$ ipython --no-banner

In [1]: import numpy as np

In [2]: from numpy import linalg as LA

In [3]: np.set_printoptions(precision=3, suppress=True, linewidth=120, legacy="1.25")

In [4]: W0 = np.load("data.npy")

In [5]: print(W0)
[[0.667 0.333 0.   ]
 [0.    1.    0.   ]
 [0.5   0.    0.5  ]]

In [6]: # a transition matrix

In [7]: rng = np.random.default_rng(4084)

In [8]: lab = rng.permutation(3)

In [9]: Y = W0[:, lab] * rng.choice([-1, 1], 3)

In [10]: print(Y)
[[ 0.667  0.    -0.333]
 [ 0.     0.    -1.   ]
 [ 0.5    0.5   -0.   ]]

In [11]: U, _, Vh = LA.svd(W0.T @ Y)

In [12]: print(np.round(LA.lstsq(W0, Y)[0], 3) + 0)
[[ 1.  0.  0.]
 [ 0.  0. -1.]
 [ 0.  1.  0.]]

In [13]: print(lab)
[0 2 1]

In [14]: J = np.load("a.npy")

In [15]: print(J)
[[ 0  2 -1]
 [-2  0 -1]
 [ 1  1  0]]

In [16]: # looks like rank 2

In [17]: U, sv, Vh = LA.svd(J, full_matrices=False)

In [18]: print(np.cumsum(sv ** 2) / np.sum(sv ** 2))
[0.5 1.  1. ]

In [19]: print(np.round(Vh @ Vh.T, 3) + 0)
[[1. 0. 0.]
 [0. 1. 0.]
 [0. 0. 1.]]

In [20]: print(np.round(U.T @ J @ Vh.T, 3) + 0)
[[2.449 0.    0.   ]
 [0.    2.449 0.   ]
 [0.    0.    0.   ]]

In [21]: print(sv.round(3) + 0)
[2.449 2.449 0.   ]

In [22]: print(np.round(sv / sv[0], 3) + 0)
[1. 1. 0.]

In [23]: hat = np.triu(np.array([[5, 1, 0], [2, 4, 5], [4, 2, 3]]), 1) + np.eye(3)

In [24]: Y = hat @ J @ LA.inv(hat)

In [25]: print(round(float(LA.det(Y)), 3))
0.0

In [26]: print(LA.matrix_rank(Y))
2

In [27]: print(hat @ J - J @ hat)
[[ -2.   0. -11.]
 [  5.   7.   0.]
 [  0.  -1.  -5.]]

In [28]: print(LA.lstsq(J[:-1].T, J[-1])[2])
2

In [29]: print(np.round(np.trace(LA.pinv(J) @ J), 3))
2.0

In [30]: print(np.abs(np.diag(LA.qr(J)[1])) > 1e-9)
[ True  True False]

In [31]: feats = np.array([[18, 9, 21], [9, 13, 15], [21, 15, 34]])

In [32]: hat = np.triu(np.array([[1, 2, 1], [2, 1, 2], [2, 2, 2]]), 1) + np.eye(3)

In [33]: Y = hat @ feats @ LA.inv(hat)

In [34]: print(LA.matrix_rank(Y))
3

In [35]: print(np.round(LA.det(Y), 3))
1089.0

In [36]: print(Y)
[[ 57. -64. 156.]
 [ 51. -59. 150.]
 [ 21. -27.  67.]]

In [37]: print(np.poly(Y))
[    1.   -65.   541. -1089.]

In [38]: print(np.trace(Y), np.trace(feats))
65.0 65

In [39]: r0 = np.array([0, 2])

In [40]: print(np.cross(Y[0, :3], Y[1, :3]))
[-396. -594.  -99.]

In [41]: print(np.correlate(Y[0], Y[1], "full"))
[  8550. -12963.  30083. -12468.   7956.]

In [42]: print(np.convolve(Y[0], r0))
[   0.  114. -128.  312.]

In [43]: A = np.load("m.npy")

In [44]: print(A)
[[1 3 1 3]
 [0 2 2 3]
 [0 0 3 1]
 [0 0 0 1]]

In [45]: Y = A[0, 0] * A[1:] - np.outer(A[1:, 0], A[0])

In [46]: print(Y)
[[0 2 2 3]
 [0 0 3 1]
 [0 0 0 1]]

In [47]: print(A[:, 0] / A[0, 0])
[1. 0. 0. 0.]

In [48]: def softmax(z):
    ...:     e = np.exp(z - z.max(axis=-1, keepdims=True))
    ...:     return e / e.sum(axis=-1, keepdims=True)
    ...: 

In [49]: print(np.round(softmax(10 * A[3]), 3) + 0)
[0. 0. 0. 1.]

In [50]: print(softmax(A[3]))
[0.175 0.175 0.175 0.475]

In [51]: att = A @ A.T / np.sqrt(4)

In [52]: print(softmax(att).round(6).argmax(axis=1))
[0 0 2 0]

In [53]: print(softmax(att)[3] @ A)
[0.366 1.828 1.5   2.462]

In [54]: print(softmax(att + np.triu(np.full(att.shape, -np.inf), 1)))
[[1.    0.    0.    0.   ]
 [0.5   0.5   0.    0.   ]
 [0.078 0.348 0.574 0.   ]
 [0.366 0.366 0.134 0.134]]

In [55]: r0 = np.array([1, 1, 2])

In [56]: print(np.correlate(A[0], A[2], "full"))
[ 1  6 10  6  9  0  0]

In [57]: print(np.cross(A[0, :3], A[2, :3]))
[ 9 -3  0]

In [58]: data = np.loadtxt("run11.csv", delimiter=",")

In [59]: print(data)
[[9.012 8.028 3.039]
 [8.98  8.018 3.006]
 [9.005 7.983 2.969]
 [8.973 7.979 3.002]
 [9.033 8.036 2.982]
 [9.006 7.969 3.   ]
 [9.016 7.987 3.017]
 [9.008 7.984 2.979]
 [9.043 8.026 2.991]
 [8.995 8.013 2.972]
 [8.988 8.007 2.999]
 [9.006 7.981 3.016]
 [8.999 8.006 3.002]
 [3.018 1.021 4.962]
 [3.012 0.989 5.051]
 [3.009 1.011 4.979]
 [2.96  1.016 5.022]
 [3.002 0.994 5.021]
 [2.965 1.016 5.   ]
 [2.994 0.973 5.003]
 [3.019 0.967 5.003]
 [3.022 1.002 4.975]
 [2.979 1.024 5.047]
 [2.967 1.005 5.021]
 [3.008 1.024 4.974]
 [3.036 1.003 4.979]]

In [60]: lab = data[:, 0] > np.median(data[:, 0])

In [61]: r0 = data[lab].mean(axis=0) - data[~lab].mean(axis=0)

In [62]: print(r0)
[ 6.006  6.998 -2.005]
